$ python -q
>>> import numpy as np
>>> import numpy.linalg as la
>>> np.set_printoptions(precision=2, suppress=True, linewidth=160)
>>> M = np.load("x.npy")
>>> print(M)
[[ 10.64  12.63   0.36   0.77   5.97  10.35   5.32   3.25]
 [  3.14   0.34   1.31   0.05   1.34  -4.66  -0.32   5.55]
 [  6.45  14.39   6.59   7.61   6.81   6.65   9.59   6.88]
 [  2.29   8.59   1.3    3.     1.37   4.25   7.47   2.84]
 [  2.93   3.85   1.83   0.09  -1.82   3.52   6.31   3.91]
 [  4.32   2.32  -3.28  -2.73   1.09  -0.29  -0.53   1.69]
 [ 10.38  12.73   5.3    3.47   5.44  10.27   8.29   6.61]
 [  1.11  -3.58  -0.97  -3.05  -2.85  -5.07  -0.74   3.71]
 [  6.27  13.12   5.58   5.29   3.47   9.69  11.2    5.6 ]
 [  9.02   4.78   6.94   1.09   1.53   4.8    5.6    9.02]
 [ 13.36   6.77   8.29   1.84   5.99   4.78   3.24  11.18]
 [  7.65   8.44  12.57   8.53   6.98  -0.31   6.55  13.27]
 [  5.67   8.64   4.81   3.35   2.25   5.66   7.9    6.04]
 [  4.53   4.23  -3.33  -2.42   0.85   2.48   1.44   1.01]
 [ 12.51   8.54   6.37   1.2    4.64   8.2    5.4    8.75]
 [ 19.32  16.06  16.19   6.22   7.73  17.6   13.25  15.22]
 [  8.53  15.68   3.91   4.55   5.19  12.62  10.86   4.36]
 [  9.65  13.59  10.08   7.68   7.4    7.31   9.54  10.23]
 [ -3.94  -4.22 -13.76  -6.99  -2.04  -9.68  -7.56  -5.76]
 [  1.52 -13.53  -2.85 -10.13  -9.26  -7.4   -4.75   3.75]
 [  2.67  12.76  -4.63   2.7    5.82   4.26   4.19  -1.47]
 [  8.6   12.18  -2.58   0.14   5.8    8.65   3.93   0.95]
 [  3.53   4.61   0.74   0.21   0.1    2.47   4.56   3.5 ]]
>>> left, sig, Vt = la.svd(M)
>>> print(np.argmax(sig[:-1] / (sig[1:] + 1e-6)) + 1)
5
>>> print(sig.round(2) + 0)
[89.25 28.54 20.97 14.65 11.25  0.    0.    0.  ]
>>> B = left[:, :5] @ np.diag(sig[:5]) @ Vt[:5]
>>> print(np.round(la.norm(M - B, 2), 2), np.round(sig[5], 2))
0.0 0.0
>>> print(la.matrix_rank(B))
5
>>> print(round(np.abs(M - B).max(), 2))
0.0
>>> d = la.norm(M[:, None] - M[None], axis=-1)
>>> print((d + 1e9 * np.eye(23)).round(6).argmin(axis=1))
[21  7  8 12 22 13 16  1 16 14 14 17  3  5 10 17  8  2  7  7 21  0  4]
>>> print(d.mean(axis=1).argmax())
18
>>> print(np.unravel_index(d.round(6).argmax(), d.shape))
(np.int64(15), np.int64(18))
>>> print(la.matrix_rank(d ** 2))
6
>>> print(np.flatnonzero(d[19] < d.mean() / 2))
[19]
>>> left, sig, Vt = la.svd(M)
>>> V = Vt[:(sig > 1e-8).sum()]
>>> rng = np.random.default_rng(875)
>>> x = M[7] + -1 * M[4] + rng.integers(2) * np.eye(8)[5]
>>> print(x)
[-1.81 -7.43 -2.8  -3.14 -1.03 -7.58 -7.06 -0.2 ]
>>> print(la.matrix_rank(np.vstack([M, x])))
6
>>> print(np.allclose(V.T @ V @ x, x))
False
>>> print(np.diag(V.T @ V))
[0.64 0.65 0.7  0.44 0.55 0.82 0.62 0.58]
>>> print(round(la.norm(x - V.T @ V @ x), 2))
0.42
>>> mat = np.load("w.npy")
>>> print(mat)
[[-4  0  0  0  0  0 -8]
 [ 0  0  0 -4 -2 -9  0]
 [ 0  0  3  0  0  0  0]
 [ 0  7  0  9  6  7  0]
 [ 0  2  0 -7 -1 -1  0]
 [ 0  3  0 -2 -9 -9  0]
 [ 2  0  0  0  0  0 -1]]
>>> f, r1 = mat[4], mat[1]
>>> print(f @ f)
55
>>> pr = (f @ r1) / (f @ f) * f
>>> print(np.outer(f, r1))
[[  0   0   0   0   0   0   0]
 [  0   0   0  -8  -4 -18   0]
 [  0   0   0   0   0   0   0]
 [  0   0   0  28  14  63   0]
 [  0   0   0   4   2   9   0]
 [  0   0   0   4   2   9   0]
 [  0   0   0   0   0   0   0]]
>>> print(la.matrix_rank(np.outer(f, r1)))
1
>>> print(r1 - pr)
[ 0.   -1.42  0.    0.96 -1.29 -8.29  0.  ]
>>> q, R = la.qr(mat)
>>> print(q.shape, R.shape)
(7, 7) (7, 7)
>>> left, sig, Vt = la.svd(mat, full_matrices=False)
>>> print((sig > 1e-8).sum())
7
>>> print(np.allclose(left * sig @ Vt, mat))
True
>>> print(np.abs(left[:, 0]).round(6).argmax())
3
>>> print(sig / sig[0])
[1.   0.45 0.44 0.29 0.21 0.15 0.11]
>>> print(np.round(left.T @ mat @ Vt.T, 2) + 0)
[[20.27  0.    0.    0.    0.    0.    0.  ]
 [ 0.    9.13  0.    0.    0.    0.    0.  ]
 [ 0.    0.    8.94  0.    0.    0.    0.  ]
 [ 0.    0.    0.    5.82  0.    0.    0.  ]
 [ 0.    0.    0.    0.    4.23  0.    0.  ]
 [ 0.    0.    0.    0.    0.    3.    0.  ]
 [ 0.    0.    0.    0.    0.    0.    2.24]]
>>> print(np.cumsum(sig ** 2) / np.sum(sig ** 2))
[0.64 0.77 0.9  0.95 0.98 0.99 1.  ]
>>> print(sig)
[20.27  9.13  8.94  5.82  4.23  3.    2.24]
>>> print(np.round(Vt @ Vt.T, 2) + 0)
[[1. 0. 0. 0. 0. 0. 0.]
 [0. 1. 0. 0. 0. 0. 0.]
 [0. 0. 1. 0. 0. 0. 0.]
 [0. 0. 0. 1. 0. 0. 0.]
 [0. 0. 0. 0. 1. 0. 0.]
 [0. 0. 0. 0. 0. 1. 0.]
 [0. 0. 0. 0. 0. 0. 1.]]
>>> print(left.shape, sig.shape, Vt.shape)
(7, 7) (7,) (7, 7)
>>> x = np.array([3, -1, 3, -1, 0, 2, 0])
>>> target = mat @ x
>>> print(target)
[-12 -14   9  -2   3 -19   6]
>>> print(la.solve(mat, 4 * target))
[12. -4. 12. -4. -0.  8. -0.]
>>> print(la.solve(mat, target + mat[:, 4]))
[ 3. -1.  3. -1.  1.  2. -0.]
>>> E = np.loadtxt("sample3.csv", delimiter=",")
>>> print(E)
[[ 0.  0.  0.  0.  0.  0.]
 [ 0.  3.  3.  2.  0.  2.]
 [ 0.  6.  6.  4.  0.  4.]
 [ 0.  3.  3.  2.  0.  2.]
 [ 0.  9.  9.  6.  0.  6.]
 [ 0. 21. 21. 14.  0. 14.]]
>>> left, sig, Vt = la.svd(E)
>>> print(sig.round(2) + 0)
[40.79  0.    0.    0.    0.    0.  ]
>>> B = left[:, :1] @ np.diag(sig[:1]) @ Vt[:1]
>>> print(la.matrix_rank(B))
1
>>> print(np.round(np.abs(E - B).max(), 2))
0.0
>>> print(round(float(la.norm(E - B) / la.norm(E)), 2))
0.0
>>> B = E + rng.integers(-2, 3, (6, 1)) @ rng.integers(-2, 3, (1, 6))
>>> print(B)
[[ 0.  0. -1.  0. -1. -2.]
 [ 0.  3.  5.  2.  2.  6.]
 [ 0.  6.  8.  4.  2.  8.]
 [ 0.  3.  4.  2.  1.  4.]
 [ 0.  9.  9.  6.  0.  6.]
 [ 0. 21. 20. 14. -1. 12.]]
>>> print(la.matrix_rank(B - E, tol=1e-8))
1
>>> print(np.round(la.svd(B - E, compute_uv=False), 2) + 0)
[8.12 0.   0.   0.   0.   0.  ]
>>> print(B - E)
[[ 0.  0. -1.  0. -1. -2.]
 [ 0.  0.  2.  0.  2.  4.]
 [ 0.  0.  2.  0.  2.  4.]
 [ 0.  0.  1.  0.  1.  2.]
 [ 0.  0.  0.  0.  0.  0.]
 [ 0.  0. -1.  0. -1. -2.]]
>>> print(E @ E)
[[  0.   0.   0.   0.   0.   0.]
 [  0.  75.  75.  50.   0.  50.]
 [  0. 150. 150. 100.   0. 100.]
 [  0.  75.  75.  50.   0.  50.]
 [  0. 225. 225. 150.   0. 150.]
 [  0. 525. 525. 350.   0. 350.]]
>>> print(np.flatnonzero(la.matrix_power((E != 0) + (E.T != 0) + np.eye(6), 6)[4]))
[1 2 3 4 5]
>>> print(np.round(np.sort(la.eigvals(E).real), 2) + 0)
[ 0.  0.  0.  0.  0. 25.]
>>> print((E != 0).astype(int))
[[0 0 0 0 0 0]
 [0 1 1 1 0 1]
 [0 1 1 1 0 1]
 [0 1 1 1 0 1]
 [0 1 1 1 0 1]
 [0 1 1 1 0 1]]
>>> print(round(la.det(E), 2))
0.0
